$ python3 -q
>>> import numpy as np
>>> np.set_printoptions(suppress=True, linewidth=160)
>>> def tidy(a):
...     return np.round(a, 2) + 0
... 
>>> r0 = np.array([-1, -3, 1]) + 0.5
>>> J = np.outer(r0, r0) / (r0 @ r0)
>>> print(tidy(J))
[[ 0.03  0.14 -0.09]
 [ 0.14  0.71 -0.43]
 [-0.09 -0.43  0.26]]
>>> # rows and columns are dependent
>>> vals, V = np.linalg.eigh(J)
>>> print(tidy(V @ np.diag(vals) @ V.T))
[[ 0.03  0.14 -0.09]
 [ 0.14  0.71 -0.43]
 [-0.09 -0.43  0.26]]
>>> print((vals > 1e-8).sum(), (vals < -1e-8).sum())
1 0
>>> print(np.unique(vals.round(6) + 0, return_counts=True)[1])
[2 1]
>>> print(np.abs(V[:, -1]).round(6).argmax())
1
>>> print(tidy(np.linalg.eigvalsh(J + -1 * np.eye(3))))
[-1. -1.  0.]
>>> print(tidy(np.linalg.svd(J, compute_uv=False)))
[1. 0. 0.]
>>> print(tidy(V.T @ J @ V))
[[0. 0. 0.]
 [0. 0. 0.]
 [0. 0. 1.]]
>>> print(tidy(np.abs(V[:, -1])))
[0.17 0.85 0.51]
>>> print(tidy(np.linalg.norm(J, 2)))
1.0
>>> print(tidy(np.linalg.norm(J[2] - J[1])))
1.35
>>> arr = np.loadtxt("w.csv", delimiter=",")
>>> print(arr)
[[5. 5. 0.]
 [0. 5. 5.]
 [5. 0. 5.]]
>>> q, r_ = np.linalg.qr(arr)
>>> print(q.shape, r_.shape)
(3, 3) (3, 3)
>>> print(tidy(q.T @ q))
[[1. 0. 0.]
 [0. 1. 0.]
 [0. 0. 1.]]
>>> print(tidy(r_))
[[-7.07 -3.54 -3.54]
 [ 0.   -6.12 -2.04]
 [ 0.    0.    5.77]]
>>> print(tidy(q))
[[-0.71 -0.41 -0.58]
 [ 0.   -0.82  0.58]
 [-0.71  0.41  0.58]]
>>> basis = np.array([[0, -4, 0, 3], [-1, -3, 4, 1], [2, 1, 4, 1], [0, -4, 1, 1]])
>>> rng = np.random.default_rng(32335)
>>> F = (rng.random((32, 4)) < 0.25) @ basis
>>> print(F)
[[ 0 -4  1  1]
 [ 0 -4  1  1]
 [ 2  1  4  1]
 [ 2 -7  5  5]
 [ 0  0  0  0]
 [ 0 -4  1  1]
 [ 1 -2  8  2]
 [ 0 -4  1  1]
 [-1 -7  5  2]
 [ 0  0  0  0]
 [ 0 -4  0  3]
 [ 0 -4  0  3]
 [ 2  1  4  1]
 [ 0 -4  0  3]
 [ 0 -8  1  4]
 [ 2 -7  5  5]
 [ 2  1  4  1]
 [-1 -7  5  2]
 [ 0 -4  0  3]
 [ 2  1  4  1]
 [-1 -3  4  1]
 [ 2 -3  5  2]
 [-1 -3  4  1]
 [-1 -3  4  1]
 [ 0  0  0  0]
 [-1 -7  4  4]
 [ 0  0  0  0]
 [ 0 -4  1  1]
 [-1 -3  4  1]
 [ 2  1  4  1]
 [-1 -3  4  1]
 [ 0 -4  1  1]]
>>> basis = F[[28, 7]].astype(float)
>>> for _ in range(7):
...     labels = np.linalg.norm(F[:, None] - basis, axis=-1).argmin(axis=1)
...     basis = np.array([F[labels == j].mean(axis=0) for j in range(2)])
... 
>>> print(labels)
[1 1 0 0 1 1 0 1 0 1 1 1 0 1 1 0 0 0 1 0 0 0 0 0 1 0 1 1 0 0 0 1]
>>> print(tidy(basis[1] - basis[0]))
[-0.53 -0.26 -4.06 -0.42]
>>> print(np.abs(basis[1] - basis[0]).argmax())
2
>>> print(np.bincount(labels))
[17 15]
>>> print(tidy(basis))
[[ 0.53 -2.94  4.53  1.88]
 [ 0.   -3.2   0.47  1.47]]
>>> labels = F[:, 0] > np.median(F[:, 0])
>>> r0 = F[labels].mean(axis=0) - F[~labels].mean(axis=0)
>>> print(labels.astype(int))
[0 0 1 1 0 0 1 0 0 0 0 0 1 0 0 1 1 0 0 1 0 1 0 0 0 0 0 0 0 1 0 0]
>>> print(tidy((((F - F.mean(axis=0)) @ r0 > 0) == labels).mean()))
0.84
>>> print(((F - F.mean(axis=0)) @ r0 > 0).astype(int))
[0 0 1 1 0 0 1 0 0 0 0 0 1 0 0 1 1 0 0 1 1 1 1 1 0 0 0 0 1 1 1 0]
>>> print(np.argsort(-np.abs(r0).round(6), kind="stable"))
[2 0 1 3]
>>> Xs = F - F.mean(axis=0)
>>> V = np.linalg.svd(Xs)[2][:3]
>>> A2 = Xs - Xs @ V.T @ V
>>> print(tidy(np.cov(Xs @ V.T, rowvar=False)))
[[8.82 0.   0.  ]
 [0.   5.02 0.  ]
 [0.   0.   1.43]]
>>> print(tidy(np.diag(V.T @ V)))
[0.6  0.87 1.   0.53]
>>> mat = np.load("layer3.npy")
>>> print(mat)
[[-6 -4 -9 -6]
 [-2  0 -3  0]
 [ 6  4  0  0]
 [ 2  0  0  0]]
>>> W = np.array([[5, 3], [9, 6], [1, 6], [2, 1]])
>>> coef = np.array([-1, 4])
>>> H = np.maximum(mat @ W + coef, 0)
>>> print(np.linalg.matrix_rank(H))
2
>>> print((H > 0).mean(axis=0))
[0.5 0.5]
>>> print((H > 0).astype(int))
[[0 0]
 [0 0]
 [1 1]
 [1 1]]
>>> print(H)
[[ 0  0]
 [ 0  0]
 [65 46]
 [ 9 10]]
>>> basis = np.array([[1, 7, 9], [2, 7, 4]])
>>> print(W @ basis)
[[ 11  56  57]
 [ 21 105 105]
 [ 13  49  33]
 [  4  21  22]]
>>> print((H @ basis).round(6).argmax(axis=1))
[0 0 1 1]
>>> A2 = mat + rng.integers(-2, 3, (4, 2)) @ rng.integers(-2, 3, (2, 4))
>>> print(A2)
[[ -5  -1 -13  -3]
 [  0  -2  -3   2]
 [  5   5   0  -1]
 [  3  -3   2   0]]
>>> print(np.abs(A2 - mat).sum(axis=1))
[11  6  3  6]
>>> print(np.linalg.matrix_rank(A2 - mat, tol=1e-8))
2
>>> print(A2 - mat)
[[ 1  3 -4  3]
 [ 2 -2  0  2]
 [-1  1  0 -1]
 [ 1 -3  2  0]]
>>> print(tidy(np.linalg.svd(A2 - mat, compute_uv=False)))
[6.62 4.49 0.   0.  ]
>>> W0 = np.load("run2.npy")
>>> print(W0)
[[ -3  -3  -3  -3  -3  -3  -3]
 [ -3  -6  -6  -6  -6  -6  -6]
 [ -3  -6  -9  -9  -9  -9  -9]
 [ -3  -6  -9 -12 -12 -12 -12]
 [ -3  -6  -9 -12 -15 -15 -15]
 [ -3  -6  -9 -12 -15 -18 -18]
 [ -3  -6  -9 -12 -15 -18 -21]]
>>> # symmetric
>>> vals, V = np.linalg.eigh(W0)
>>> x0 = np.array([1, 1, 2, 0, 0, 2, 2])
>>> print(np.abs(W0).sum(axis=1).max(), tidy(np.abs(vals).max()))
84 68.64
>>> x0 = np.array([8, 9, 8, 9])
>>> print(mat @ np.ones(4))
[-25.  -5.  10.   2.]
>>> print(np.einsum("ij,j->i", mat, x0))
[-210  -40   84   16]
>>> print(mat @ x0)
[-210  -40   84   16]
>>> print(mat * x0)
[[-48 -36 -72 -54]
 [-16   0 -24   0]
 [ 48  36   0   0]
 [ 16   0   0   0]]
>>> print((mat * x0).sum(axis=1))
[-210  -40   84   16]
>>> print(np.sign((mat @ x0).round(6)))
[-1 -1  1  1]
>>> print(np.linalg.norm(mat @ x0) <= np.linalg.norm(mat, 2) * np.linalg.norm(x0) + 1e-9)
True
>>> print((mat @ x0).argmax())
2
>>> feats = np.array([[1.3, -4.0, -5.0, 3.0],
...     [-2.0, 2.3, 4.0, -3.0],
...     [5.0, -3.0, -2.7, -2.0],
...     [1.0, -4.0, -5.0, 3.3]])
>>> print(feats)
[[ 1.3 -4.  -5.   3. ]
 [-2.   2.3  4.  -3. ]
 [ 5.  -3.  -2.7 -2. ]
 [ 1.  -4.  -5.   3.3]]
>>> labels = rng.permutation(4)
>>> print(labels)
[3 0 1 2]
>>> A2 = feats[labels][:, labels]
>>> print(tidy(np.trace(A2)))
4.2
>>> print(np.allclose(A2, feats))
False
>>> r0 = np.array([2, -1, 1, -1])
>>> A2 = feats + np.outer(r0, np.eye(4)[1])
>>> print(tidy(A2))
[[ 1.3 -2.  -5.   3. ]
 [-2.   1.3  4.  -3. ]
 [ 5.  -2.  -2.7 -2. ]
 [ 1.  -5.  -5.   3.3]]
>>> print(np.linalg.matrix_rank(np.linalg.inv(A2) - np.linalg.inv(feats), tol=1e-8))
1
>>> Uu, sigma, vt = np.linalg.svd(feats)
>>> print(tidy(sigma))
[12.37  5.44  1.26  0.03]
>>> print(np.argmax(sigma[:-1] / (sigma[1:] + 1e-6)) + 1)
3
>>> A2 = Uu[:, :3] @ np.diag(sigma[:3]) @ vt[:3]
>>> print(np.linalg.matrix_rank(A2))
3
>>> print(tidy(np.linalg.norm(feats - A2) / np.linalg.norm(feats)))
0.0
>>> print(np.linalg.matrix_rank(feats, rtol=0.05))
3
>>> print(tidy(A2))
[[ 1.31 -4.01 -4.98  3.01]
 [-2.    2.3   4.   -3.  ]
 [ 5.   -3.   -2.7  -2.  ]
 [ 0.99 -3.99 -5.02  3.29]]
>>> print(tidy(np.abs(feats - A2).max()))
0.02
>>> def softmax(z):
...     e = np.exp(z - z.max(axis=-1, keepdims=True))
...     return e / e.sum(axis=-1, keepdims=True)
... 
>>> print(tidy(softmax(feats[0] + 3)))
[0.15 0.   0.   0.84]
>>> print(tidy(softmax(feats[0])))
[0.15 0.   0.   0.84]
>>> scores = feats @ feats.T / np.sqrt(4)
>>> print(tidy(softmax(scores)[0] @ feats))
[ 1.13 -4.   -5.    3.17]
>>> print(softmax(scores).round(6).argmax(axis=1))
[3 1 2 3]
>>> print(tidy(softmax(scores + np.triu(np.full(scores.shape, -np.inf), 1))))
[[1.   0.   0.   0.  ]
 [0.   1.   0.   0.  ]
 [0.   0.   1.   0.  ]
 [0.41 0.   0.   0.59]]
>>> labels = rng.integers(0, 2, 6)
>>> m1 = np.array([[0, 8, 4, 2, 8, 9],
...     [7, 2, 5, 2, 1, 5],
...     [2, 9, 2, 6, 8, 1],
...     [3, 9, 4, 6, 7, 4],
...     [3, 0, 7, 5, 8, 4],
...     [4, 4, 1, 9, 7, 0]]) * (labels[:, None] == labels)
>>> print(m1)
[[0 0 0 0 0 9]
 [0 2 5 2 1 0]
 [0 9 2 6 8 0]
 [0 9 4 6 7 0]
 [0 0 7 5 8 0]
 [4 0 0 0 0 0]]
>>> print(tidy(softmax(10 * m1[4])))
[0. 0. 0. 0. 1. 0.]
>>> print(tidy(softmax(m1).sum(axis=1)))
[1. 1. 1. 1. 1. 1.]
>>> scores = m1 @ m1.T / np.sqrt(6)
>>> print(softmax(scores).round(6).argmax(axis=1))
[0 3 2 3 4 5]
>>> print(np.argsort(-np.linalg.norm(m1, axis=0).round(6), kind="stable")[:3])
[4 1 3]
>>> print(np.linalg.cond(m1) > 100)
True
>>> print(np.linalg.matrix_rank(m1, rtol=0.1))
5
>>> print(np.trace(m1))
18
>>> print((m1 - m1.T) / 2)
[[ 0.   0.   0.   0.   0.   2.5]
 [ 0.   0.  -2.  -3.5  0.5  0. ]
 [ 0.   2.   0.   1.   0.5  0. ]
 [ 0.   3.5 -1.   0.   1.   0. ]
 [ 0.  -0.5 -0.5 -1.   0.   0. ]
 [-2.5  0.   0.   0.   0.   0. ]]
>>> print(np.allclose(m1 @ m1.T, m1.T @ m1))
False
>>> print(tidy(np.abs(np.linalg.eigvals(m1)).max()))
20.27
>>> print(tidy(np.linalg.det(m1)))
-108.0
>>> print(np.linalg.matrix_power(m1, 2))
[[ 36   0   0   0   0   0]
 [  0  67  35  51  64   0]
 [  0  90 129 106 131   0]
 [  0 108 126 113 139   0]
 [  0 108  90 112 155   0]
 [  0   0   0   0   0  36]]
>>> Uu, sigma, vt = np.linalg.svd(m1)
>>> print(np.argmax(sigma[:-1] / (sigma[1:] + 1e-6)) + 1)
5
>>> print(tidy(sigma))
[21.54  9.    7.87  4.    3.64  0.  ]
>>> A2 = Uu[:, :5] @ np.diag(sigma[:5]) @ vt[:5]
>>> print(np.linalg.matrix_rank(m1, rtol=0.05))
5
>>> print(tidy(np.linalg.norm(m1 - A2) / np.linalg.norm(m1)))
0.0
>>> C2 = m1.T @ m1
>>> print(tidy(np.linalg.eigvalsh(C2)[::-1]))
[463.79  81.    61.96  16.    13.25   0.  ]
>>> print(tidy(np.linalg.svd(m1, compute_uv=False) ** 2))
[463.79  81.    61.96  16.    13.25   0.  ]
>>> print(np.trace(C2), (m1 ** 2).sum())
636 636
>>> print((m1 @ m1.T).shape)
(6, 6)
>>> print(np.allclose(C2, C2.T))
True
>>> K = np.load("x.npy")
>>> print(K)
[[0 1 0 1 0 1 1]
 [1 0 1 1 0 0 0]
 [0 1 0 0 0 1 0]
 [1 1 0 0 0 0 1]
 [0 0 0 0 0 0 0]
 [1 0 1 0 0 0 0]
 [1 0 0 1 0 0 0]]
>>> # looks like rank 6
>>> try:
...     np.linalg.cholesky(K)
... except np.linalg.LinAlgError as e:
...     print("failed:", e)
... 
failed: Matrix is not positive definite
>>> print(tidy(np.linalg.eigvalsh(K).min()))
-2.16
>>> blk = np.stack([K, 5 * K, K[::-1]])
>>> print(blk.sum(axis=0))
[[1 6 0 7 0 6 6]
 [7 0 7 6 0 0 0]
 [0 6 0 0 0 6 0]
 [7 7 0 0 0 0 7]
 [0 1 0 0 0 1 0]
 [7 0 7 1 0 0 0]
 [6 1 0 7 0 1 1]]
>>> print(np.linalg.matrix_rank(blk))
[6 6 6]
>>> print(np.einsum("bij,cij->bc", blk, blk))
[[ 16  80   9]
 [ 80 400  45]
 [  9  45  16]]
>>> print(blk.shape)
(3, 7, 7)
>>> vals, V = np.linalg.eigh(K)
>>> x0 = np.array([0, 0, 1, 1, -1, -1, -1])
>>> print(x0 @ K @ x0 / (x0 @ x0), tidy(vals[0]), tidy(vals[-1]))
-0.8 -2.16 2.85
>>> print(tidy(np.linalg.eigvalsh(K[1:, 1:])))
[-1.73 -1.    0.    0.    1.    1.73]
>>> print(x0 @ K @ x0)
-4
>>> print(np.unique(K.round(6), axis=0).shape)
(7, 7)
>>> print(np.abs(np.diag(np.linalg.qr(K)[1])) > 1e-9)
[ True  True  True  True False  True  True]
>>> print(tidy(np.trace(np.linalg.pinv(K) @ K)))
6.0
>>> print(np.allclose(K[:-1].T @ np.linalg.lstsq(K[:-1].T, K[-1])[0], K[-1]))
False
